>>> import numpy as np
>>> np.set_printoptions(precision=2, suppress=True, linewidth=140)
>>> rd = lambda a: np.round(a, 2) + 0
>>> W0 = np.load("m.npy")
>>> W0
array([[ 0.29, -0.21,  2.3 ],
       [-0.88, -1.96,  2.07],
       [ 2.63,  3.75, -1.6 ],
       [ 2.8 ,  3.53, -2.22],
       [ 3.09,  3.  , -4.65],
       [-0.43, -0.63,  1.09],
       [-0.02,  0.79,  0.45],
       [-1.  , -4.44,  2.7 ],
       [-0.84,  0.2 , -0.72],
       [ 1.85,  1.97, -3.27],
       [-1.31, -0.42,  2.05],
       [-0.32, -3.57, -0.21],
       [-0.96,  1.13,  1.43],
       [-0.65, -1.7 , -1.47],
       [ 3.39,  2.4 , -5.53],
       [-0.46,  0.72,  3.37],
       [-0.09,  0.53,  0.53],
       [-3.09, -3.7 ,  3.05],
       [-1.48, -1.15,  2.7 ],
       [-3.69, -3.41,  6.31],
       [ 0.04,  1.05, -1.46],
       [-0.3 , -1.79,  1.75],
       [-1.16, -1.71, -0.09],
       [ 0.43,  1.45,  2.3 ],
       [-0.46, -2.23,  1.81],
       [-1.58, -3.58,  0.77],
       [ 0.11, -0.58,  2.93],
       [ 0.44,  1.07, -0.74],
       [-0.14, -2.65,  1.27],
       [ 1.85, -0.84, -3.36],
       [-4.31, -3.29,  6.44],
       [-0.07,  0.92,  2.13],
       [ 1.02,  2.38, -2.79],
       [-1.85, -1.75,  1.61],
       [-1.01, -0.22,  2.62],
       [ 4.21,  4.48, -7.47],
       [-2.64, -4.28, -1.04],
       [ 0.  , -1.29,  1.37]])
>>> P = W0 @ np.linalg.solve(W0.T @ W0, W0.T)
>>> np.allclose(P @ P, P)
True
>>> rd(np.diag(P))
array([0.08, 0.03, 0.1 , 0.09, 0.08, 0.  , 0.01, 0.2 , 0.06, 0.03, 0.03, 0.15, 0.07, 0.06, 0.12, 0.09, 0.01, 0.09, 0.02, 0.13, 0.04, 0.06,
       0.04, 0.09, 0.07, 0.08, 0.11, 0.01, 0.11, 0.14, 0.17, 0.05, 0.06, 0.03, 0.03, 0.18, 0.27, 0.05])
>>> t = np.radians(45)
>>> R = np.eye(3)
>>> R[2, 2] = R[1, 1] = np.cos(t)
>>> R[2, 1], R[1, 2] = -np.sin(t), np.sin(t)
>>> rd(R)
array([[ 1.  ,  0.  ,  0.  ],
       [ 0.  ,  0.71,  0.71],
       [ 0.  , -0.71,  0.71]])
>>> Y = W0 @ R.T
>>> rd(np.linalg.det(R)), rd(np.trace(R))
(np.float64(1.0), np.float64(2.41))
>>> rd(np.abs(Y - W0).max(axis=0))
array([0.  , 6.59, 3.33])
>>> np.allclose(W0 @ W0.T, Y @ Y.T)
True
>>> Xs = W0 - W0.mean(axis=0)
>>> V = np.linalg.svd(Xs)[2][:1]
>>> Y = Xs - Xs @ V.T @ V
>>> rd((Xs @ V.T).std(axis=0))
array([3.76])
>>> rd(np.cov(Xs @ V.T, rowvar=False))
np.float64(14.48)
>>> rd(Y.std(axis=0))
array([0.62, 1.24, 1.01])
>>> rd(np.linalg.norm(Y) / np.linalg.norm(Xs))
np.float64(0.42)
>>> t = np.deg2rad(45)
>>> data = np.eye(11)
>>> data[np.ix_([2, 9], [2, 9])] = [[np.cos(t), -np.sin(t)], [np.sin(t), np.cos(t)]]
>>> rd(data)
array([[ 1.  ,  0.  ,  0.  ,  0.  ,  0.  ,  0.  ,  0.  ,  0.  ,  0.  ,  0.  ,  0.  ],
       [ 0.  ,  1.  ,  0.  ,  0.  ,  0.  ,  0.  ,  0.  ,  0.  ,  0.  ,  0.  ,  0.  ],
       [ 0.  ,  0.  ,  0.71,  0.  ,  0.  ,  0.  ,  0.  ,  0.  ,  0.  , -0.71,  0.  ],
       [ 0.  ,  0.  ,  0.  ,  1.  ,  0.  ,  0.  ,  0.  ,  0.  ,  0.  ,  0.  ,  0.  ],
       [ 0.  ,  0.  ,  0.  ,  0.  ,  1.  ,  0.  ,  0.  ,  0.  ,  0.  ,  0.  ,  0.  ],
       [ 0.  ,  0.  ,  0.  ,  0.  ,  0.  ,  1.  ,  0.  ,  0.  ,  0.  ,  0.  ,  0.  ],
       [ 0.  ,  0.  ,  0.  ,  0.  ,  0.  ,  0.  ,  1.  ,  0.  ,  0.  ,  0.  ,  0.  ],
       [ 0.  ,  0.  ,  0.  ,  0.  ,  0.  ,  0.  ,  0.  ,  1.  ,  0.  ,  0.  ,  0.  ],
       [ 0.  ,  0.  ,  0.  ,  0.  ,  0.  ,  0.  ,  0.  ,  0.  ,  1.  ,  0.  ,  0.  ],
       [ 0.  ,  0.  ,  0.71,  0.  ,  0.  ,  0.  ,  0.  ,  0.  ,  0.  ,  0.71,  0.  ],
       [ 0.  ,  0.  ,  0.  ,  0.  ,  0.  ,  0.  ,  0.  ,  0.  ,  0.  ,  0.  ,  1.  ]])
>>> Y = np.linalg.inv(data)
>>> rd(np.linalg.det(data) * np.linalg.det(Y))
np.float64(1.0)
>>> rd(np.linalg.cond(data))
np.float64(1.0)
>>> rd(np.linalg.det(data) * Y)
array([[ 1.  ,  0.  ,  0.  ,  0.  ,  0.  ,  0.  ,  0.  ,  0.  ,  0.  ,  0.  ,  0.  ],
       [ 0.  ,  1.  ,  0.  ,  0.  ,  0.  ,  0.  ,  0.  ,  0.  ,  0.  ,  0.  ,  0.  ],
       [ 0.  ,  0.  ,  0.71,  0.  ,  0.  ,  0.  ,  0.  ,  0.  ,  0.  ,  0.71,  0.  ],
       [ 0.  ,  0.  ,  0.  ,  1.  ,  0.  ,  0.  ,  0.  ,  0.  ,  0.  ,  0.  ,  0.  ],
       [ 0.  ,  0.  ,  0.  ,  0.  ,  1.  ,  0.  ,  0.  ,  0.  ,  0.  ,  0.  ,  0.  ],
       [ 0.  ,  0.  ,  0.  ,  0.  ,  0.  ,  1.  ,  0.  ,  0.  ,  0.  ,  0.  ,  0.  ],
       [ 0.  ,  0.  ,  0.  ,  0.  ,  0.  ,  0.  ,  1.  ,  0.  ,  0.  ,  0.  ,  0.  ],
       [ 0.  ,  0.  ,  0.  ,  0.  ,  0.  ,  0.  ,  0.  ,  1.  ,  0.  ,  0.  ,  0.  ],
       [ 0.  ,  0.  ,  0.  ,  0.  ,  0.  ,  0.  ,  0.  ,  0.  ,  1.  ,  0.  ,  0.  ],
       [ 0.  ,  0.  , -0.71,  0.  ,  0.  ,  0.  ,  0.  ,  0.  ,  0.  ,  0.71,  0.  ],
       [ 0.  ,  0.  ,  0.  ,  0.  ,  0.  ,  0.  ,  0.  ,  0.  ,  0.  ,  0.  ,  1.  ]])
>>> rd(data @ Y)
array([[1., 0., 0., 0., 0., 0., 0., 0., 0., 0., 0.],
       [0., 1., 0., 0., 0., 0., 0., 0., 0., 0., 0.],
       [0., 0., 1., 0., 0., 0., 0., 0., 0., 0., 0.],
       [0., 0., 0., 1., 0., 0., 0., 0., 0., 0., 0.],
       [0., 0., 0., 0., 1., 0., 0., 0., 0., 0., 0.],
       [0., 0., 0., 0., 0., 1., 0., 0., 0., 0., 0.],
       [0., 0., 0., 0., 0., 0., 1., 0., 0., 0., 0.],
       [0., 0., 0., 0., 0., 0., 0., 1., 0., 0., 0.],
       [0., 0., 0., 0., 0., 0., 0., 0., 1., 0., 0.],
       [0., 0., 0., 0., 0., 0., 0., 0., 0., 1., 0.],
       [0., 0., 0., 0., 0., 0., 0., 0., 0., 0., 1.]])
>>> rd(Y)
array([[ 1.  ,  0.  ,  0.  ,  0.  ,  0.  ,  0.  ,  0.  ,  0.  ,  0.  ,  0.  ,  0.  ],
       [ 0.  ,  1.  ,  0.  ,  0.  ,  0.  ,  0.  ,  0.  ,  0.  ,  0.  ,  0.  ,  0.  ],
       [ 0.  ,  0.  ,  0.71,  0.  ,  0.  ,  0.  ,  0.  ,  0.  ,  0.  ,  0.71,  0.  ],
       [ 0.  ,  0.  ,  0.  ,  1.  ,  0.  ,  0.  ,  0.  ,  0.  ,  0.  ,  0.  ,  0.  ],
       [ 0.  ,  0.  ,  0.  ,  0.  ,  1.  ,  0.  ,  0.  ,  0.  ,  0.  ,  0.  ,  0.  ],
       [ 0.  ,  0.  ,  0.  ,  0.  ,  0.  ,  1.  ,  0.  ,  0.  ,  0.  ,  0.  ,  0.  ],
       [ 0.  ,  0.  ,  0.  ,  0.  ,  0.  ,  0.  ,  1.  ,  0.  ,  0.  ,  0.  ,  0.  ],
       [ 0.  ,  0.  ,  0.  ,  0.  ,  0.  ,  0.  ,  0.  ,  1.  ,  0.  ,  0.  ,  0.  ],
       [ 0.  ,  0.  ,  0.  ,  0.  ,  0.  ,  0.  ,  0.  ,  0.  ,  1.  ,  0.  ,  0.  ],
       [ 0.  ,  0.  , -0.71,  0.  ,  0.  ,  0.  ,  0.  ,  0.  ,  0.  ,  0.71,  0.  ],
       [ 0.  ,  0.  ,  0.  ,  0.  ,  0.  ,  0.  ,  0.  ,  0.  ,  0.  ,  0.  ,  1.  ]])
>>> rd(np.linalg.slogdet(data)[0])
np.float64(1.0)
>>> cov = data.T @ data
>>> (data @ data.T).shape
(11, 11)
>>> np.diag(cov)
array([1., 1., 1., 1., 1., 1., 1., 1., 1., 1., 1.])
>>> np.trace(cov), (data ** 2).sum()
(np.float64(11.0), np.float64(11.0))
>>> rd(np.linalg.eigvalsh(cov)[::-1])
array([1., 1., 1., 1., 1., 1., 1., 1., 1., 1., 1.])
>>> rd(np.abs(np.linalg.eigvals(data)).max())
np.float64(1.0)
>>> rd(np.linalg.det(data))
np.float64(1.0)
>>> x0 = np.array([-3, 1, -3, -2, 2, 0, -1, -2, 3, -1, 2])
>>> rd(np.abs(np.linalg.eigvals(data)))
array([1., 1., 1., 1., 1., 1., 1., 1., 1., 1., 1.])
>>> rd(data.T @ (data @ x0))
array([-3.,  1., -3., -2.,  2.,  0., -1., -2.,  3., -1.,  2.])
>>> rd(np.linalg.det(data))
np.float64(1.0)
>>> M = np.load("test13.npy")
>>> M
array([[ 0.74,  0.94,  1.86,  0.27, -2.13,  0.61, -0.22, -2.68, -4.62,  2.67, -0.59],
       [-1.61, -0.15, -0.94,  1.24,  0.86, -0.09, -0.15,  1.65,  1.65, -1.06, -0.32],
       [ 1.73, -1.61,  0.16, -3.18,  1.95,  0.25,  0.95,  0.05,  1.94, -0.64,  0.42],
       [ 0.35,  1.3 ,  1.12,  0.7 ,  1.  ,  0.67, -0.6 , -1.63, -0.89,  1.03, -0.45],
       [ 1.69,  0.75,  0.37, -0.35,  0.66, -0.93, -0.03, -0.94,  0.24, -0.02,  0.35],
       [ 0.26, -0.42,  0.2 , -0.36, -0.12, -0.72,  0.34,  0.59,  0.6 , -0.44,  0.75],
       [-0.21, -2.22, -0.22, -2.78, -0.2 ,  0.29,  0.2 ,  0.6 ,  0.95, -0.47,  0.06],
       [ 0.03, -0.06,  0.14,  0.04, -1.66,  0.01,  0.01, -0.62, -1.81,  0.39,  0.02],
       [-1.55, -0.62, -1.55,  0.37,  0.44,  0.36,  0.04,  0.8 ,  0.99, -1.01, -0.79],
       [-1.95,  0.85,  2.01,  0.97,  1.46,  0.64, -0.11,  1.91,  1.27,  1.34, -0.75],
       [ 0.99, -0.35, -0.21,  0.06,  0.55,  0.43,  0.39, -1.25, -0.29, -0.38,  0.48],
       [-1.17, -1.12, -1.23, -0.23, -2.74, -0.69, -0.08,  0.77, -0.85, -0.79,  0.25]])
>>> Xs = W0 - W0.mean(axis=0)
>>> U, sv, VT = np.linalg.svd(Xs, full_matrices=False)
>>> (np.sign(U[:, 0]) == np.sign(U[0, 0])).astype(int)
array([1, 1, 0, 0, 0, 1, 0, 1, 0, 0, 1, 1, 1, 0, 0, 1, 0, 1, 1, 1, 0, 1, 1, 1, 1, 1, 1, 0, 1, 0, 1, 1, 0, 1, 1, 0, 1, 1])
>>> rd((sv ** 2).sum() ** 2 / (sv ** 4).sum())
np.float64(1.42)
>>> rd(sv)
array([23.15,  9.72,  4.16])
>>> np.abs(U[:, 0]).argmax()
np.int64(35)
>>> np.searchsorted(np.cumsum(sv ** 2) / (sv ** 2).sum(), 0.9) + 1
np.int64(2)
>>> rd(Xs.mean(axis=0))
array([0., 0., 0.])
>>> rd(VT[0] * np.sign(VT[0, np.abs(VT[0]).argmax()]))
array([-0.46, -0.52,  0.72])
>>> x0 = np.array([0, 0, 2, 1, 0, 0, 3, 0, 2, 0, 3])
>>> target = M @ x0
>>> rd(np.linalg.solve(M.T @ M, M.T @ target))
array([0., 0., 2., 1., 0., 0., 3., 0., 2., 0., 3.])
>>> rd(target)
array([-7.68,  1.25,  5.13, -1.99,  1.83,  4.51, -0.54, -3.21, -3.  ,  4.95,  1.67, -3.88])
>>> rng = np.random.default_rng(937206)
>>> target = target + 0.3 * rng.normal(size=12)
>>> rd(target)
array([-7.67,  1.42,  5.24, -2.08,  1.67,  5.02, -0.38, -3.09, -3.61,  5.23,  2.17, -4.41])
>>> beta, *_ = np.linalg.lstsq(M, target)
>>> [round(float(np.linalg.norm(np.linalg.solve(M.T @ M + lam * np.eye(11), M.T @ target))), 2) for lam in (0, 1, 10, 100)]
[5.46, 3.5, 1.68, 0.57]
>>> beta.round()
array([ 1., -1.,  3.,  2.,  0.,  0.,  2.,  1.,  2., -0.,  3.])
>>> mat = np.array([[0, 0, 0, 0, 0, 0, -2],
...     [0, -3, -2, 0, -3, 4, 0],
...     [0, 4, 5, -3, 0, 0, 0],
...     [0, 3, 0, 0, 0, 0, 0],
...     [0, 0, 0, 0, 0, 2, 0],
...     [0, 0, 0, -5, 0, 0, 0]])
>>> Y = mat / np.sqrt((mat ** 2).mean(axis=1, keepdims=True))
>>> np.linalg.matrix_rank(mat - mat.mean(axis=1, keepdims=True))
np.int64(6)
>>> rd(Y[0])
array([ 0.  ,  0.  ,  0.  ,  0.  ,  0.  ,  0.  , -2.65])
